$ ipython --no-banner

In [1]: import numpy as np

In [2]: from numpy import linalg as LA

In [3]: np.set_printoptions(precision=2, suppress=True, linewidth=100)

In [4]: feats = np.loadtxt("test15.csv", delimiter=",")

In [5]: feats
Out[5]: 
array([[0., 0., 0., 0., 0., 0., 0., 0., 0., 0., 0., 0.],
       [0., 0., 0., 0., 0., 0., 0., 0., 0., 0., 0., 0.],
       [0., 0., 0., 0., 1., 0., 0., 0., 0., 0., 0., 0.],
       [0., 0., 0., 0., 0., 0., 0., 0., 0., 0., 0., 0.],
       [0., 0., 0., 0., 0., 2., 0., 0., 0., 0., 0., 0.],
       [0., 0., 0., 0., 0., 0., 0., 0., 0., 2., 0., 0.],
       [0., 0., 0., 0., 0., 0., 0., 3., 0., 0., 0., 0.],
       [0., 0., 1., 0., 0., 0., 0., 0., 0., 0., 0., 0.],
       [0., 0., 0., 0., 0., 0., 0., 0., 0., 0., 0., 3.],
       [0., 0., 0., 0., 0., 0., 0., 0., 1., 0., 0., 0.],
       [0., 3., 0., 0., 0., 0., 0., 0., 0., 0., 0., 0.],
       [1., 0., 0., 0., 0., 0., 0., 0., 0., 0., 0., 0.]])

In [6]: U, sv, vt = LA.svd(feats)

In [7]: sv
Out[7]: array([3., 3., 3., 2., 2., 1., 1., 1., 1., 0., 0., 0.])

In [8]: np.argmax(sv[:-1] / (sv[1:] + 1e-6)) + 1
Out[8]: np.int64(9)

In [9]: M2 = U[:, :9] @ np.diag(sv[:9]) @ vt[:9]

In [10]: np.round(LA.norm(feats - M2, 2), 2), sv[9]
Out[10]: (np.float64(0.0), np.float64(0.0))

In [11]: LA.matrix_rank(M2)
Out[11]: np.int64(9)

In [12]: LA.matrix_rank(feats, rtol=0.05)
Out[12]: np.int64(9)

In [13]: round(LA.det(feats), 2)
Out[13]: np.float64(0.0)

In [14]: (LA.matrix_power((feats != 0) + (feats.T != 0) + np.eye(12), 12) > 0).astype(int)
Out[14]: 
array([[1, 0, 1, 0, 1, 1, 1, 1, 1, 1, 0, 1],
       [0, 1, 0, 0, 0, 0, 0, 0, 0, 0, 1, 0],
       [1, 0, 1, 0, 1, 1, 1, 1, 1, 1, 0, 1],
       [0, 0, 0, 1, 0, 0, 0, 0, 0, 0, 0, 0],
       [1, 0, 1, 0, 1, 1, 1, 1, 1, 1, 0, 1],
       [1, 0, 1, 0, 1, 1, 1, 1, 1, 1, 0, 1],
       [1, 0, 1, 0, 1, 1, 1, 1, 1, 1, 0, 1],
       [1, 0, 1, 0, 1, 1, 1, 1, 1, 1, 0, 1],
       [1, 0, 1, 0, 1, 1, 1, 1, 1, 1, 0, 1],
       [1, 0, 1, 0, 1, 1, 1, 1, 1, 1, 0, 1],
       [0, 1, 0, 0, 0, 0, 0, 0, 0, 0, 1, 0],
       [1, 0, 1, 0, 1, 1, 1, 1, 1, 1, 0, 1]])

In [15]: feats @ feats
Out[15]: 
array([[0., 0., 0., 0., 0., 0., 0., 0., 0., 0., 0., 0.],
       [0., 0., 0., 0., 0., 0., 0., 0., 0., 0., 0., 0.],
       [0., 0., 0., 0., 0., 2., 0., 0., 0., 0., 0., 0.],
       [0., 0., 0., 0., 0., 0., 0., 0., 0., 0., 0., 0.],
       [0., 0., 0., 0., 0., 0., 0., 0., 0., 4., 0., 0.],
       [0., 0., 0., 0., 0., 0., 0., 0., 2., 0., 0., 0.],
       [0., 0., 3., 0., 0., 0., 0., 0., 0., 0., 0., 0.],
       [0., 0., 0., 0., 1., 0., 0., 0., 0., 0., 0., 0.],
       [3., 0., 0., 0., 0., 0., 0., 0., 0., 0., 0., 0.],
       [0., 0., 0., 0., 0., 0., 0., 0., 0., 0., 0., 3.],
       [0., 0., 0., 0., 0., 0., 0., 0., 0., 0., 0., 0.],
       [0., 0., 0., 0., 0., 0., 0., 0., 0., 0., 0., 0.]])
